>>> import numpy as np
>>> from numpy import linalg as LA
>>> np.set_printoptions(precision=2, suppress=True, linewidth=200, floatmode="fixed")
>>> feats = np.load("block11.npy")
>>> feats
array([[ 1, -1, -1,  1, -1,  1,  1, -1],
       [ 1,  1, -1, -1,  1,  1, -1, -1],
       [ 1,  1,  1,  1,  1,  1,  1,  1],
       [ 1, -1, -1,  1,  1, -1, -1,  1],
       [ 1,  1,  1,  1, -1, -1, -1, -1]])
>>> Y = feats / np.sqrt((feats ** 2).mean(axis=1, keepdims=True))
>>> LA.matrix_rank(Y) == LA.matrix_rank(feats)
np.True_
>>> Y[2]
array([1.00, 1.00, 1.00, 1.00, 1.00, 1.00, 1.00, 1.00])
>>> data = np.array([[-37.0, -19.0, 10.0, -9.0],
...     [157.0, 75.0, -47.0, 36.0],
...     [107.0, 49.0, -32.0, 25.0],
...     [-23.0, -7.0, 13.0, -2.0]])
>>> hat = np.triu(np.array([[9, 2, 2, 3], [9, 1, 9, 1], [8, 0, 4, 3], [8, 2, 3, 7]]), 1) + np.eye(4)
>>> Y = hat @ data @ LA.inv(hat)
>>> hat @ data - data @ hat
array([[  459.00,   301.00,   126.00,   216.00],
       [  940.00,   120.00, -1264.00,  -182.00],
       [  -69.00,  -235.00,  -616.00,  -280.00],
       [    0.00,    46.00,   109.00,    37.00]])
>>> Y
array([[   422.00,   -636.00,   4771.00, -14836.00],
       [  1097.00,  -1685.00,  12649.00, -39294.00],
       [    38.00,    -48.00,    363.00,  -1136.00],
       [   -23.00,     39.00,   -292.00,    904.00]])
>>> LA.matrix_rank(Y)
np.int64(4)
>>> round(LA.det(Y), 2)
np.float64(-144.0)
>>> np.trace(Y), np.trace(data)
(np.float64(4.0), np.float64(4.0))
>>> Y = data / np.sqrt((data ** 2).mean(axis=1, keepdims=True))
>>> Y[0]
array([-1.69, -0.87,  0.46, -0.41])
>>> LA.norm(Y, axis=1)
array([2.00, 2.00, 2.00, 2.00])
>>> LA.matrix_rank(data - data.mean(axis=1, keepdims=True))
np.int64(3)
>>> np.round(np.abs(LA.eigvals(data)).max(), 2)
np.float64(9.0)
>>> LA.matrix_power(data, 2)
array([[-337.00, -169.00,   86.00,  -83.00],
       [ 109.00,   87.00,   17.00,   40.00],
       [-265.00, -101.00,  116.00,  -49.00],
       [1189.00,  563.00, -343.00,  284.00]])
>>> (data - data.T) / 2
array([[  0.00, -88.00, -48.50,   7.00],
       [ 88.00,   0.00, -48.00,  21.50],
       [ 48.50,  48.00,   0.00,   6.00],
       [ -7.00, -21.50,  -6.00,   0.00]])
>>> round(float(LA.det(data)), 2)
-144.0
>>> (data + data.T) / 2
array([[-37.00,  69.00,  58.50, -16.00],
       [ 69.00,  75.00,   1.00,  14.50],
       [ 58.50,   1.00, -32.00,  19.00],
       [-16.00,  14.50,  19.00,  -2.00]])
>>> np.allclose(data @ data.T, data.T @ data)
False
>>> np.count_nonzero(data)
np.int64(16)
>>> np.unravel_index(np.abs(data).argmax(), data.shape)
(np.int64(1), np.int64(0))
>>> LA.svd(data, compute_uv=False)
array([227.75,   8.12,   1.69,   0.05])
>>> LA.norm(data, axis=1).argmax()
np.int64(1)
>>> round(LA.norm(data[1] - data[0]), 2)
np.float64(227.48)
>>> data[1] @ data[0]
np.float64(-8028.0)
>>> LA.norm(data, axis=1)
array([ 43.71, 183.79, 124.49,  27.40])
>>> round(LA.norm(data) ** 2 / LA.norm(data, 2) ** 2, 2)
np.float64(1.0)
>>> np.round(LA.norm(data, "nuc"), 2)
np.float64(237.61)
>>> m1 = np.load("case11.npy")
>>> m1
array([[ 0.60, -1.10, -0.20, -0.50,  1.20, -0.40,  0.50, -2.70,  1.20, -1.40,  0.80],
       [ 0.50,  0.20, -1.20,  0.40, -1.00,  0.80,  0.00,  0.60,  1.70, -0.10,  0.30],
       [-1.30, -1.20, -0.50, -0.60,  0.30,  1.70, -3.10, -0.30, -0.60, -0.60, -2.00],
       [ 0.20, -0.40,  0.30, -0.90,  0.60,  1.60,  1.00,  0.60,  1.60, -0.70,  0.60]])
>>> Y = data[0, 0] * data[1:] - np.outer(data[1:, 0], data[0])
>>> Y
array([[   0.00,  208.00,  169.00,   81.00],
       [   0.00,  220.00,  114.00,   38.00],
       [   0.00, -178.00, -251.00, -133.00]])
>>> data[:, 0] / data[0, 0]
array([ 1.00, -4.24, -2.89,  0.62])
>>> np.flatnonzero(~Y.round(6).any(axis=1))
array([], dtype=int64)
>>> def softmax(z):
...     e = np.exp(z - z.max(axis=-1, keepdims=True))
...     return e / e.sum(axis=-1, keepdims=True)
... 
>>> np.round(softmax(Y[2]), 2) + 0
array([1.00, 0.00, 0.00, 0.00])
>>> softmax(Y).sum(axis=1)
array([1.00, 1.00, 1.00])
>>> scores = Y @ Y.T / np.sqrt(4)
>>> softmax(scores)
array([[1.00, 0.00, 0.00],
       [1.00, 0.00, 0.00],
       [0.00, 0.00, 1.00]])
>>> np.round(softmax(m1[2]), 2) + 0
array([0.03, 0.03, 0.06, 0.05, 0.13, 0.52, 0.00, 0.07, 0.05, 0.05, 0.01])
>>> np.round(softmax(10 * m1[2]), 2) + 0
array([0.00, 0.00, 0.00, 0.00, 0.00, 1.00, 0.00, 0.00, 0.00, 0.00, 0.00])
>>> scores = m1 @ m1.T / np.sqrt(11)
>>> softmax(scores).round(6).argmax(axis=1)
array([0, 1, 2, 3])
>>> np.round(softmax(scores + np.triu(np.full(scores.shape, -np.inf), 1)), 2) + 0
array([[1.00, 0.00, 0.00, 0.00],
       [0.09, 0.91, 0.00, 0.00],
       [0.00, 0.00, 1.00, 0.00],
       [0.13, 0.13, 0.03, 0.70]])
>>> left, sigma, Vh = LA.svd(data)
>>> sigma
array([227.75,   8.12,   1.69,   0.05])
>>> Y = left[:, :3] @ np.diag(sigma[:3]) @ Vh[:3]
>>> np.round(LA.norm(data - Y, 2), 2), round(sigma[3], 2)
(np.float64(0.05), np.float64(0.05))
>>> round(np.abs(data - Y).max(), 2)
np.float64(0.03)
>>> W0 = np.loadtxt("out2.csv", delimiter=",")
>>> W0
array([[-2.22, -1.74,  0.62, -0.82],
       [ 0.33, -0.16,  2.21, -2.00],
       [ 1.54,  0.40, -2.37, -0.92],
       [-0.10, -1.61, -1.46, -2.07],
       [-1.15,  2.30, -1.51,  0.32],
       [ 1.03, -0.88,  0.27, -2.66],
       [-1.47, -0.71, -1.89, -1.66],
       [ 2.80,  0.83,  0.43,  0.52],
       [-0.93, -2.53, -1.27, -0.32],
       [-1.19, -2.25,  0.85, -1.34],
       [ 0.98, -2.29,  1.01, -1.34],
       [-1.34, -1.99,  1.80, -0.01],
       [ 0.83,  1.70,  0.01, -2.33],
       [-1.42,  1.65, -0.90,  1.86],
       [ 0.28, -0.76,  2.41,  1.60],
       [ 1.58,  0.78,  1.01,  2.21],
       [-0.05, -0.57,  0.08, -2.94],
       [ 0.20, -2.64,  1.20,  0.73],
       [ 1.46,  2.06, -0.26, -1.61]])
>>> d = LA.norm(W0[:, None] - W0[None], axis=-1)
>>> d.shape
(19, 19)
>>> LA.matrix_rank(d ** 2)
np.int64(6)
>>> np.unravel_index(d.round(6).argmax(), d.shape)
(np.int64(10), np.int64(13))
>>> np.flatnonzero(d[13] < d.mean() / 2)
array([ 4, 13])
>>> (d + 1e9 * np.eye(19)).round(6).argmin(axis=1)
array([ 9,  5, 18,  6, 13, 16,  3, 15,  3,  0,  5,  9, 18,  4, 17,  7,  5, 11, 12])
>>> d[13].round(6).argsort(kind="stable")[:4]
array([13,  4, 15,  6])
